% python3 -q
>>> import numpy as np
>>> from numpy import linalg as LA
>>> np.set_printoptions(precision=1, suppress=True, linewidth=140)
>>> rd = lambda a: np.round(a, 1) + 0
>>> M = np.load("block7.npy")
>>> rd(M)
array([[-6.7,  2.7,  0. ,  5.2,  4.5],
       [-6.3,  2.6,  0.6,  6.5,  3.2],
       [-5.2,  1.6, -2.6, -2. ,  7.7],
       [ 0.5,  0.5,  3.3,  7.5, -5.8],
       [ 2.4, -1.5, -2.8, -8.6,  3.1],
       [-4.3,  2.2,  2.1,  8.5, -0.6],
       [-6.7,  2.7, -0.2,  4.9,  4.8],
       [ 5.6, -2.5, -1.3, -7.7, -1.5],
       [-5.7,  2.5,  1.2,  7.5,  1.8],
       [ 6.8, -2.6,  0.7, -3.7, -5.8],
       [ 0.2, -0.7, -3.2, -7.9,  5.2],
       [ 5.4, -1.7,  2.5,  1.7, -7.7],
       [ 4.3, -2.2, -2.1, -8.5,  0.6],
       [ 5. , -1.5,  2.6,  2.3, -7.8],
       [-6.2,  2.6,  0.8,  6.8,  2.8],
       [-1.7,  0. , -3.3, -6.6,  6.6],
       [ 1. , -1. , -3.1, -8.3,  4.5],
       [ 6.2, -2.1,  1.9, -0.3, -7.3],
       [ 6.7, -2.5,  1.1, -2.8, -6.3],
       [ 6.8, -2.6,  0.4, -4.5, -5.2],
       [ 2.9, -0.5,  3.2,  5.4, -7.2],
       [ 4. , -1. ,  3. ,  4. , -7.6],
       [ 3.1, -0.6,  3.2,  5.1, -7.3],
       [-3.6,  1.9,  2.4,  8.7, -1.7],
       [-1. , -0.3, -3.3, -7.1,  6.2],
       [ 1.8, -1.3, -3. , -8.5,  3.8],
       [ 2.9, -0.5,  3.2,  5.3, -7.3],
       [-5.5,  1.7, -2.4, -1.3,  7.7],
       [-3.3,  0.7, -3.1, -4.9,  7.4],
       [-1.8,  1.3,  3. ,  8.5, -3.7],
       [-6.6,  2.7,  0.1,  5.6,  4.2]])
>>> # looks like rank 2
>>> rd(LA.norm(M) ** 2 / LA.norm(M, 2) ** 2)
np.float64(1.9)
>>> rd(LA.norm(M, "nuc"))
np.float64(78.7)
>>> rd(LA.norm(M, 1)), rd(LA.norm(M, np.inf))
(np.float64(175.9), np.float64(19.6))
>>> rd(LA.norm(M, axis=0))
array([26.2, 10.3, 13.3, 34.4, 30.9])
>>> rd(LA.norm(M[26], 1)), rd(LA.norm(M[26], np.inf))
(np.float64(19.2), np.float64(7.3))
>>> rd(M[26] @ M[14])
np.float64(-2.1)
>>> rd(LA.norm(M, 2))
np.float64(40.3)
>>> rd(LA.norm(M, 2) / LA.norm(M))
np.float64(0.7)
>>> LA.matrix_rank(M, rtol=0.1)
np.int64(2)
>>> np.abs(np.diag(LA.qr(M)[1])) > 1e-9
array([ True,  True, False, False, False])
>>> rd(np.trace(LA.pinv(M) @ M))
np.float64(2.0)
>>> np.unique(M.round(6), axis=0).shape
(31, 5)
>>> Uu, s, vt = LA.svd(M)
>>> V = vt[:(s > 1e-8).sum()]
>>> rng = np.random.default_rng(70)
>>> vec = M[4] + -1 * M[5] + rng.integers(2) * np.eye(5)[4]
>>> rd(vec)
array([  6.7,  -3.7,  -4.9, -17.1,   4.7])
>>> rd(np.diag(V.T @ V))
array([0.5, 0.1, 0.1, 0.8, 0.6])
>>> np.allclose(V.T @ V @ vec, vec)
False
>>> LA.matrix_rank(np.vstack([M, vec]))
np.int64(3)
>>> A = np.load("case13.npy")
>>> A
array([[ 1,  1,  1, -1,  1,  0, -1,  2,  0,  0, -1],
       [-1,  2, -2,  2,  1, -1, -2,  1,  0, -2,  0],
       [-1, -1, -2, -1,  2,  2,  2,  2, -2,  0,  2],
       [ 2, -2,  0, -2,  1,  0,  0, -1, -1, -1,  1],
       [ 0, -2,  1, -2, -2, -1, -2, -2, -2, -2,  0],
       [-1,  0,  2,  1,  1,  1, -1,  0, -1,  0,  2],
       [-1,  0, -1,  0,  0, -1,  2,  0, -1,  1, -2],
       [ 2,  2, -1, -1,  1, -1, -1,  0, -2, -2, -2],
       [ 1, -1,  1, -1,  0,  0, -1, -2,  1,  0,  0],
       [-1,  0, -1,  0, -1,  1,  2,  1,  2, -2, -1],
       [ 2, -1, -2,  1, -1,  1,  1,  1, -1,  1, -2]])
>>> vec = np.array([3, 1, 0, -6, -9, 6, -2, -2, 9, -1, 0])
>>> y = A @ vec
>>> y
array([ -1, -24, -30,   1,  14, -19, -23, -15,  23,  26,   0])
>>> rd(LA.solve(A, y))
array([ 3.,  1.,  0., -6., -9.,  6., -2., -2.,  9., -1.,  0.])
>>> rd(LA.solve(A, A[:, 10]))
array([0., 0., 0., 0., 0., 0., 0., 0., 0., 0., 1.])
>>> rd(LA.solve(A.T, A[8]))
array([0., 0., 0., 0., 0., 0., 0., 0., 1., 0., 0.])
>>> rd(LA.solve(A, 3 * y))
array([  9.,   3.,   0., -18., -27.,  18.,  -6.,  -6.,  27.,  -3.,   0.])
>>> W0 = np.array([[1, 0, 0, 0, 0, 0, 0],
...     [3, 1, 0, 0, 0, 0, 0],
...     [1, 1, 1, 0, 0, 0, 0],
...     [0, 1, 3, 1, 0, 0, 0],
...     [2, 3, 0, 0, 1, 0, 0],
...     [2, 1, 1, 0, 2, 1, 0],
...     [2, 3, 3, 2, 1, 1, 1]])
>>> W0
array([[1, 0, 0, 0, 0, 0, 0],
       [3, 1, 0, 0, 0, 0, 0],
       [1, 1, 1, 0, 0, 0, 0],
       [0, 1, 3, 1, 0, 0, 0],
       [2, 3, 0, 0, 1, 0, 0],
       [2, 1, 1, 0, 2, 1, 0],
       [2, 3, 3, 2, 1, 1, 1]])
>>> Uu, s, vt = LA.svd(W0, full_matrices=False)
>>> np.abs(Uu[:, 0]).round(6).argmax()
np.int64(6)
>>> rd(Uu.T @ W0 @ vt.T)
array([[7.5, 0. , 0. , 0. , 0. , 0. , 0. ],
       [0. , 3.8, 0. , 0. , 0. , 0. , 0. ],
       [0. , 0. , 1.8, 0. , 0. , 0. , 0. ],
       [0. , 0. , 0. , 1.8, 0. , 0. , 0. ],
       [0. , 0. , 0. , 0. , 1.1, 0. , 0. ],
       [0. , 0. , 0. , 0. , 0. , 0.2, 0. ],
       [0. , 0. , 0. , 0. , 0. , 0. , 0. ]])
>>> rd(s / s[0])
array([1. , 0.5, 0.2, 0.2, 0.1, 0. , 0. ])
>>> rd(Uu.T @ Uu)
array([[1., 0., 0., 0., 0., 0., 0.],
       [0., 1., 0., 0., 0., 0., 0.],
       [0., 0., 1., 0., 0., 0., 0.],
       [0., 0., 0., 1., 0., 0., 0.],
       [0., 0., 0., 0., 1., 0., 0.],
       [0., 0., 0., 0., 0., 1., 0.],
       [0., 0., 0., 0., 0., 0., 1.]])
>>> rd(vt @ vt.T)
array([[1., 0., 0., 0., 0., 0., 0.],
       [0., 1., 0., 0., 0., 0., 0.],
       [0., 0., 1., 0., 0., 0., 0.],
       [0., 0., 0., 1., 0., 0., 0.],
       [0., 0., 0., 0., 1., 0., 0.],
       [0., 0., 0., 0., 0., 1., 0.],
       [0., 0., 0., 0., 0., 0., 1.]])
>>> rd(np.sqrt((s ** 2).sum())), rd(LA.norm(W0))
(np.float64(8.9), np.float64(8.9))
>>> Uu.shape, s.shape, vt.shape
((7, 7), (7,), (7, 7))
>>> B = W0[0, 0] * W0[1:] - np.outer(W0[1:, 0], W0[0])
>>> B
array([[0, 1, 0, 0, 0, 0, 0],
       [0, 1, 1, 0, 0, 0, 0],
       [0, 1, 3, 1, 0, 0, 0],
       [0, 3, 0, 0, 1, 0, 0],
       [0, 1, 1, 0, 2, 1, 0],
       [0, 3, 3, 2, 1, 1, 1]])
>>> np.flatnonzero(~B.round(6).any(axis=1))
array([], dtype=int64)
>>> vec = np.array([-3, 3, 2, -3, 0, 0, -1])
>>> B @ np.eye(7)[6]
array([0., 0., 0., 0., 0., 1.])
>>> B * vec
array([[ 0,  3,  0,  0,  0,  0,  0],
       [ 0,  3,  2,  0,  0,  0,  0],
       [ 0,  3,  6, -3,  0,  0,  0],
       [ 0,  9,  0,  0,  0,  0,  0],
       [ 0,  3,  2,  0,  0,  0,  0],
       [ 0,  9,  6, -6,  0,  0, -1]])
>>> X = np.load("m.npy")
>>> rd(X)
array([[ 1. , -0.1,  0. , -0.1,  0.1,  0. ,  0.1],
       [-0.1,  0.8, -0.2, -0.2,  0.2,  0. ,  0.2],
       [ 0. , -0.2,  0.8, -0.2,  0.2,  0. ,  0.2],
       [-0.1, -0.2, -0.2,  0.8,  0.2,  0. ,  0.2],
       [ 0.1,  0.2,  0.2,  0.2,  0.8,  0. , -0.2],
       [ 0. ,  0. ,  0. ,  0. ,  0. ,  1. ,  0. ],
       [ 0.1,  0.2,  0.2,  0.2, -0.2,  0. ,  0.8]])
>>> Uu, s, vt = LA.svd(X)
>>> np.argmax(s[:-1] / (s[1:] + 1e-6)) + 1
np.int64(6)
>>> rd(s)
array([1., 1., 1., 1., 1., 1., 0.])
>>> B = Uu[:, :6] @ np.diag(s[:6]) @ vt[:6]
>>> rd(np.abs(X - B).max())
np.float64(0.0)
>>> rd(LA.norm(X - B, 2)), rd(s[6])
(np.float64(0.0), np.float64(0.0))
>>> evals, V = LA.eigh(X)
>>> vec = np.array([7, 0, 8, 6, 1, 6, 2])
>>> rd(V * np.abs(evals) @ V.T)
array([[ 1. , -0.1,  0. , -0.1,  0.1,  0. ,  0.1],
       [-0.1,  0.8, -0.2, -0.2,  0.2,  0. ,  0.2],
       [ 0. , -0.2,  0.8, -0.2,  0.2,  0. ,  0.2],
       [-0.1, -0.2, -0.2,  0.8,  0.2,  0. ,  0.2],
       [ 0.1,  0.2,  0.2,  0.2,  0.8,  0. , -0.2],
       [ 0. ,  0. ,  0. ,  0. ,  0. ,  1. ,  0. ],
       [ 0.1,  0.2,  0.2,  0.2, -0.2,  0. ,  0.8]])
>>> rd(np.abs(X).sum(axis=1).max()), rd(np.abs(evals).max())
(np.float64(1.7), np.float64(1.0))
>>> vec = np.array([0, 0, 1, -1, 0, 0, -2])
>>> rd(np.eye(7) - X)
array([[ 0. ,  0.1,  0. ,  0.1, -0.1,  0. , -0.1],
       [ 0.1,  0.2,  0.2,  0.2, -0.2,  0. , -0.2],
       [ 0. ,  0.2,  0.2,  0.2, -0.2,  0. , -0.2],
       [ 0.1,  0.2,  0.2,  0.2, -0.2,  0. , -0.2],
       [-0.1, -0.2, -0.2, -0.2,  0.2,  0. ,  0.2],
       [ 0. ,  0. ,  0. ,  0. ,  0. ,  0. ,  0. ],
       [-0.1, -0.2, -0.2, -0.2,  0.2,  0. ,  0.2]])
>>> np.trace(X)
np.float64(6.0)
>>> rd(X @ X @ vec)
array([-0.1, -0.4,  0.7, -1.4,  0.4,  0. , -1.6])
>>> rd(X @ vec)
array([-0.1, -0.4,  0.7, -1.4,  0.4,  0. , -1.6])
